>>> import numpy as np
>>> from numpy import linalg as LA
>>> np.set_printoptions(suppress=True, linewidth=200)
>>> K = np.array([[0, 0, 0, 2], [0, 0, 1, 0], [-2, 0, 0, 0], [0, 3, 0, 0]])
>>> Q = K.astype(float).copy()
>>> for j in range(4):
...     Q[:, j] -= Q[:, :j] @ (Q[:, :j].T @ Q[:, j])
...     Q[:, j] /= LA.norm(Q[:, j])
... 
>>> print(Q.T @ Q)
[[1. 0. 0. 0.]
 [0. 1. 0. 0.]
 [0. 0. 1. 0.]
 [0. 0. 0. 1.]]
>>> f = np.array([1, 0, 2])
>>> print(np.convolve(K[3], f))
[0 3 0 6 0 0]
>>> print(np.cross(K[3, :3], K[2, :3]))
[0 0 6]
>>> print(np.correlate(K[3], K[2], "full"))
[ 0  0  0  0 -6  0  0]
>>> print(np.array([np.convolve(row, f, "same") for row in K]))
[[ 0  0  2  0]
 [ 0  1  0  2]
 [ 0 -4  0  0]
 [ 3  0  6  0]]
>>> print(np.polyval(f, K[3]))
[ 2 11  2  2]
>>> feats = np.array([[-0.7, -5.0, 8.0], [-4.0, -8.7, -8.0], [-1.0, -5.0, 8.3]])
>>> print(feats)
[[-0.7 -5.   8. ]
 [-4.  -8.7 -8. ]
 [-1.  -5.   8.3]]
>>> Q = feats.astype(float).copy()
>>> for j in range(3):
...     Q[:, j] -= Q[:, :j] @ (Q[:, :j].T @ Q[:, j])
...     Q[:, j] /= LA.norm(Q[:, j])
... 
>>> print(np.round(Q.T @ feats, 4) + 0)
[[  4.1821  10.3536   4.328 ]
 [  0.       4.3003 -13.1876]
 [  0.       0.       2.0603]]
>>> print(np.round(Q.T @ Q, 4) + 0)
[[1. 0. 0.]
 [0. 1. 0.]
 [0. 0. 1.]]
>>> print(Q.round(4))
[[-0.1674 -0.7597 -0.6283]
 [-0.9565  0.2797 -0.0834]
 [-0.2391 -0.587   0.7735]]
>>> X = np.load("w.npy")
>>> print(X)
[[3 1 1]
 [1 3 1]
 [1 1 3]]
>>> # symmetric, so the eigenvalues are real
>>> rng = np.random.default_rng(129708)
>>> z = rng.permutation(3)
>>> print(z)
[0 2 1]
>>> M2 = X[z][:, z]
>>> print(np.round(np.sort(np.abs(LA.eigvals(M2))), 4))
[2. 2. 5.]
>>> print(np.diag(M2))
[3 3 3]
>>> print(np.round(np.sort(np.abs(LA.eigvals(X))), 4))
[2. 2. 5.]
>>> print(np.allclose(X @ X.T, X.T @ X))
True
>>> print(X @ X)
[[11  7  7]
 [ 7 11  7]
 [ 7  7 11]]
>>> print((X + X.T) / 2)
[[3. 1. 1.]
 [1. 3. 1.]
 [1. 1. 3.]]
>>> print(LA.matrix_power(X, 3))
[[47 39 39]
 [39 47 39]
 [39 39 47]]
>>> print(np.allclose(X, X.T))
True
>>> assert X == X.T
Traceback (most recent call last):
  File "<python-input-35>", line 1, in <module>
    assert X == X.T
           ^^^^^^^^
ValueError: The truth value of an array with more than one element is ambiguous. Use a.any() or a.all()
>>> ev, V = LA.eigh(X)
>>> print(np.round(V.T @ V, 4) + 0)
[[1. 0. 0.]
 [0. 1. 0.]
 [0. 0. 1.]]
>>> print(np.round(V @ np.diag(ev) @ V.T, 4))
[[3. 1. 1.]
 [1. 3. 1.]
 [1. 1. 3.]]
>>> print(np.abs(V[:, -1]).round(6).argmax())
0
>>> print(np.round(LA.eigvalsh(X + -3 * np.eye(3)), 4))
[-1. -1.  2.]
>>> print(np.unique(ev.round(6) + 0, return_counts=True)[1])
[2 1]
>>> print(np.round(LA.svd(X, compute_uv=False), 4))
[5. 2. 2.]
>>> print(ev.round(4))
[2. 2. 5.]
>>> print(np.round(np.abs(V[:, -1]), 4))
[0.5774 0.5774 0.5774]
>>> A = np.load("mat.npy")
>>> print(A)
[[6 4 2 3 5 4]
 [7 5 3 4 6 5]
 [4 2 0 1 3 2]
 [7 5 3 4 6 5]
 [5 3 1 2 4 3]]
>>> # row 3 repeats row 1
>>> left, sigma, vt = LA.svd(A)
>>> V = vt[:(sigma > 1e-8).sum()]
>>> vec = A[2] + -3 * A[1] + rng.integers(2) * np.eye(6)[2]
>>> print(vec)
[-17. -13.  -8. -11. -15. -13.]
>>> print(np.allclose(V.T @ V @ vec, vec))
False
>>> print(np.round(np.diag(V.T @ V), 4))
[0.5667 0.1667 0.5667 0.2667 0.2667 0.1667]
>>> print(np.round(LA.norm(vec - V.T @ V @ vec), 4))
0.6583
>>> vec = np.array([0, 0, 1, 1, 1, 0])
>>> a = np.maximum(A @ vec, 0)
>>> print(A.T @ a)
[293 199 105 152 246 199]
>>> print(A * (a > 1e-9)[:, None])
[[6 4 2 3 5 4]
 [7 5 3 4 6 5]
 [4 2 0 1 3 2]
 [7 5 3 4 6 5]
 [5 3 1 2 4 3]]
>>> print(a)
[10 13  4 13  7]
>>> print(np.maximum(A @ vec, 0) - np.maximum(-A @ vec, 0))
[10 13  4 13  7]
>>> print(np.flatnonzero(a > 1e-9))
[0 1 2 3 4]
>>> print(np.maximum(A @ (3 * vec), 0))
[30 39 12 39 21]
>>> vec = np.array([4, -1, 3])
>>> a = np.maximum(X @ vec, 0)
>>> print(a)
[14  4 12]
>>> print(np.maximum(X @ vec, 0) - np.maximum(-X @ vec, 0))
[14  4 12]
>>> print(np.maximum(X @ (3 * vec), 0))
[42 12 36]
>>> print(X * (a > 1e-9)[:, None])
[[3 1 1]
 [1 3 1]
 [1 1 3]]
>>> print(np.round(np.tanh(X @ vec), 4))
[1.     0.9993 1.    ]
>>> print(np.round(LA.svd(A, compute_uv=False), 4) + 0)
[22.8052  1.9805  0.      0.      0.    ]
>>> print(A.shape)
(5, 6)
>>> print(LA.matrix_rank(A))
2
>>> ang = np.radians(60)
>>> R = np.eye(6)
>>> R[5, 5] = R[4, 4] = np.cos(ang)
>>> R[5, 4], R[4, 5] = -np.sin(ang), np.sin(ang)
>>> print(R.round(4))
[[ 1.     0.     0.     0.     0.     0.   ]
 [ 0.     1.     0.     0.     0.     0.   ]
 [ 0.     0.     1.     0.     0.     0.   ]
 [ 0.     0.     0.     1.     0.     0.   ]
 [ 0.     0.     0.     0.     0.5    0.866]
 [ 0.     0.     0.     0.    -0.866  0.5  ]]
>>> M2 = A @ R.T
>>> print(round(LA.det(R), 4), np.trace(R))
1.0 5.0
>>> print(np.allclose(A @ A.T, M2 @ M2.T))
True
>>> sigma = 3 * 0.9 ** np.arange(3)
>>> Q, _ = LA.qr(np.array([[0.6, 0.0, 0.2], [2.7, 0.0, -0.1], [0.1, 0.1, 0.3]]))
>>> mat = rng.normal(size=(24, 3)) * sigma @ Q
>>> print(mat.round(4))
[[ 0.0178 -0.0927 -0.696 ]
 [-0.5882  4.0661  0.4524]
 [ 5.8715 -2.7098 -1.4953]
 [ 1.3346 -0.0998  2.325 ]
 [ 0.9259 -0.5677  0.9991]
 [ 1.0219  1.3102 -2.7901]
 [ 4.0501  2.0346 -0.8663]
 [-2.5205 -1.6171  6.1309]
 [ 3.2534 -4.0074  2.3905]
 [ 1.4518  1.7087  1.1485]
 [ 0.4165 -2.5506  6.2482]
 [ 0.0267  1.1054  0.0939]
 [ 1.1297  1.2392  0.7059]
 [ 0.7449 -0.7055 -5.5187]
 [ 8.1363 -0.7493 -1.2117]
 [ 0.169   5.1945  3.6872]
 [ 0.6749 -0.1236  0.1106]
 [-2.3509 -2.5173 -3.4131]
 [-0.5707  0.4641 -3.6402]
 [ 1.6756 -0.7351 -4.7479]
 [-1.0799  0.7244 -3.6115]
 [ 5.7801  0.7879 -0.0429]
 [-2.298   2.7922 -3.171 ]
 [ 1.2346 -0.0305  0.9178]]
>>> P = mat @ LA.solve(mat.T @ mat, mat.T)
>>> print(np.allclose(P @ P, P))
True
>>> print(np.round(LA.eigvalsh(P), 4) + 0)
[0. 0. 0. 0. 0. 0. 0. 0. 0. 0. 0. 0. 0. 0. 0. 0. 0. 0. 0. 0. 0. 1. 1. 1.]
